$ python -q
>>> import numpy as np
>>> np.set_printoptions(suppress=True, linewidth=160)
>>> tidy = lambda a: np.round(a, 2) + 0
>>> mat = np.loadtxt("w.csv", delimiter=",")
>>> print(mat)
[[38.72 -0.8  -1.5  -1.58  0.87]
 [39.27  0.69  0.17 -0.58  1.02]
 [39.26  0.83 -1.09  0.33 -0.19]
 [39.75  0.11 -0.14 -1.5  -1.26]
 [40.24 -0.42  0.07  0.17  0.19]
 [39.86  0.47 -0.31 -1.3   1.04]
 [37.35  0.49  0.92  0.19  1.01]
 [39.98 -1.99 -1.6   0.49 -0.8 ]
 [39.38 -1.12  0.01 -1.59 -0.83]
 [37.46  0.13 -0.69  0.89  0.19]
 [39.66 -0.14 -0.58  0.31 -0.54]
 [40.12  0.12  1.05  0.29 -0.21]
 [39.99  0.5   0.58 -0.02 -0.37]
 [39.14 -2.43 -1.12 -0.65 -1.47]
 [41.93 -0.49  0.1  -0.1   1.88]
 [40.2   0.61  0.81 -0.78  1.46]
 [40.21  0.32 -0.11  0.06  0.64]
 [39.28 -1.11  0.78  0.63  1.19]]
>>> # column 0 is much longer than the rest
>>> print(tidy(np.abs(np.linalg.svd(mat)[2][-1])))
[0.   0.52 0.83 0.16 0.1 ]
>>> print(np.linalg.matrix_rank(mat, rtol=0.1))
1
>>> print(np.argsort(-np.linalg.norm(mat, axis=0).round(6), kind="stable")[:3])
[0 4 1]
>>> print(round(np.log10(np.linalg.cond(mat))))
2
>>> rng = np.random.default_rng(663)
>>> z = rng.permutation(5)
>>> B = mat[:, z] * rng.choice([-1, 1], 5)
>>> print(B)
[[38.72  1.5  -0.87 -1.58  0.8 ]
 [39.27 -0.17 -1.02 -0.58 -0.69]
 [39.26  1.09  0.19  0.33 -0.83]
 [39.75  0.14  1.26 -1.5  -0.11]
 [40.24 -0.07 -0.19  0.17  0.42]
 [39.86  0.31 -1.04 -1.3  -0.47]
 [37.35 -0.92 -1.01  0.19 -0.49]
 [39.98  1.6   0.8   0.49  1.99]
 [39.38 -0.01  0.83 -1.59  1.12]
 [37.46  0.69 -0.19  0.89 -0.13]
 [39.66  0.58  0.54  0.31  0.14]
 [40.12 -1.05  0.21  0.29 -0.12]
 [39.99 -0.58  0.37 -0.02 -0.5 ]
 [39.14  1.12  1.47 -0.65  2.43]
 [41.93 -0.1  -1.88 -0.1   0.49]
 [40.2  -0.81 -1.46 -0.78 -0.61]
 [40.21  0.11 -0.64  0.06 -0.32]
 [39.28 -0.78 -1.19  0.63  1.11]]
>>> Uu, _, vt = np.linalg.svd(mat.T @ B)
>>> print(z)
[0 2 4 3 1]
>>> print(tidy(np.linalg.lstsq(mat, B)[0]))
[[ 1.  0.  0.  0.  0.]
 [ 0.  0.  0.  0. -1.]
 [ 0. -1.  0.  0.  0.]
 [ 0.  0.  0.  1.  0.]
 [ 0.  0. -1.  0.  0.]]
>>> print(tidy(Uu @ vt))
[[ 1.  0.  0.  0.  0.]
 [ 0.  0.  0.  0. -1.]
 [ 0. -1.  0.  0.  0.]
 [ 0.  0.  0.  1.  0.]
 [ 0.  0. -1.  0.  0.]]
>>> Xc = (mat - mat.mean(axis=0)) / mat.std(axis=0)
>>> print(tidy(Xc.std(axis=0)))
[1. 1. 1. 1. 1.]
>>> coef = np.linalg.lstsq(np.delete(Xc, 2, axis=1), Xc[:, 2])[0]
>>> print(np.abs(coef).argmax())
1
>>> print(tidy(coef))
[0.13 0.37 0.09 0.22]
>>> B = mat / np.linalg.norm(mat, axis=1, keepdims=True)
>>> gram = B @ B.T
>>> print(tidy(np.degrees(np.arccos(np.clip(gram[15, 8], -1, 1)))))
4.45
>>> feats = np.load("run11.npy")
>>> print(feats)
[[ 5  0  0  0  0  0]
 [ 4 -5  0  0  0  0]
 [ 6 -7 -1  0  0  0]
 [ 3 -1  2  9  0  0]
 [ 9 -9 -6  5 -3  0]
 [ 8  2 -5  9  3  6]]
>>> W = np.array([[3, 0], [3, 1], [0, 2], [3, 0], [4, 3], [2, 3]])
>>> coef = np.array([-9, -1])
>>> act = np.maximum(feats @ W + coef, 0)
>>> print(act)
[[ 6  0]
 [ 0  0]
 [ 0  0]
 [24  2]
 [ 0  0]
 [72 18]]
>>> print(np.linalg.matrix_rank(act))
2
>>> C = np.array([[-5, 1, 3], [5, -1, -1]])
>>> print(act @ C)
[[ -30    6   18]
 [   0    0    0]
 [   0    0    0]
 [-110   22   70]
 [   0    0    0]
 [-270   54  198]]
>>> print((act @ C).round(6).argmax(axis=1))
[2 0 0 2 0 2]
>>> print(W @ C)
[[-15   3   9]
 [-10   2   8]
 [ 10  -2  -2]
 [-15   3   9]
 [ -5   1   9]
 [  5  -1   3]]
>>> z = rng.permutation(6)
>>> B = feats[:, z] * rng.choice([-1, 1], 6)
>>> print(B)
[[ 0  0  0  0  5  0]
 [ 5  0  0  0  4  0]
 [ 7  0  0  1  6  0]
 [ 1  0  9 -2  3  0]
 [ 9  0  5  6  9  3]
 [-2  6  9  5  8 -3]]
>>> Uu, _, vt = np.linalg.svd(feats.T @ B)
>>> print(tidy(Uu @ vt))
[[ 0.  0.  0.  0.  1.  0.]
 [-1.  0.  0.  0.  0.  0.]
 [ 0.  0.  0. -1.  0.  0.]
 [ 0.  0.  1.  0.  0.  0.]
 [ 0.  0.  0.  0.  0. -1.]
 [ 0.  1.  0.  0.  0.  0.]]
>>> print(z)
[1 5 3 2 0 4]
>>> M = np.diag(np.array([2, 1, 0, -2, -2]))
>>> print(M)
[[ 2  0  0  0  0]
 [ 0  1  0  0  0]
 [ 0  0  0  0  0]
 [ 0  0  0 -2  0]
 [ 0  0  0  0 -2]]
>>> W = np.array([[-7, -5, -8, 2, 9],
...     [-4, -8, -7, -5, 6],
...     [-8, 7, -1, -8, 8],
...     [2, 1, -1, -3, 5],
...     [7, 5, 0, -8, -4]])
>>> coef = np.array([-3, -1, -3, -2, 1])
>>> act = np.maximum(M @ W + coef, 0)
>>> print((act > 0).mean(axis=0))
[0.  0.  0.  0.6 0.8]
>>> print(act)
[[ 0  0  0  2 19]
 [ 0  0  0  0  7]
 [ 0  0  0  0  1]
 [ 0  0  0  4  0]
 [ 0  0  0 14  9]]
>>> print((act > 0).astype(int))
[[0 0 0 1 1]
 [0 0 0 0 1]
 [0 0 0 0 1]
 [0 0 0 1 0]
 [0 0 0 1 1]]
>>> C = np.array([[1, 2, 3], [3, 2, 3], [2, 1, 0], [0, 1, 1], [2, 0, 0]])
>>> print(W @ C)
[[-20 -30 -34]
 [-30 -36 -41]
 [ 27 -11 -11]
 [ 13   2   6]
 [ 14  16  28]]
>>> A = np.array([[-1.0, -3.1, -0.1, 0.8, -0.1],
...     [0.12, -1.51, -0.9, 0.07, -1.61],
...     [0.1, -1.5, -0.9, 0.1, -1.6]])
>>> t = np.radians(45)
>>> R = np.eye(5)
>>> R[0, 0] = R[2, 2] = np.cos(t)
>>> R[0, 2], R[2, 0] = -np.sin(t), np.sin(t)
>>> print(tidy(R))
[[ 0.71  0.   -0.71  0.    0.  ]
 [ 0.    1.    0.    0.    0.  ]
 [ 0.71  0.    0.71  0.    0.  ]
 [ 0.    0.    0.    1.    0.  ]
 [ 0.    0.    0.    0.    1.  ]]
>>> B = A @ R.T
>>> print(tidy(np.abs(B - A).max(axis=0)))
[0.61 0.   0.68 0.   0.  ]
>>> print(tidy(B))
[[-0.64 -3.1  -0.78  0.8  -0.1 ]
 [ 0.72 -1.51 -0.55  0.07 -1.61]
 [ 0.71 -1.5  -0.57  0.1  -1.6 ]]
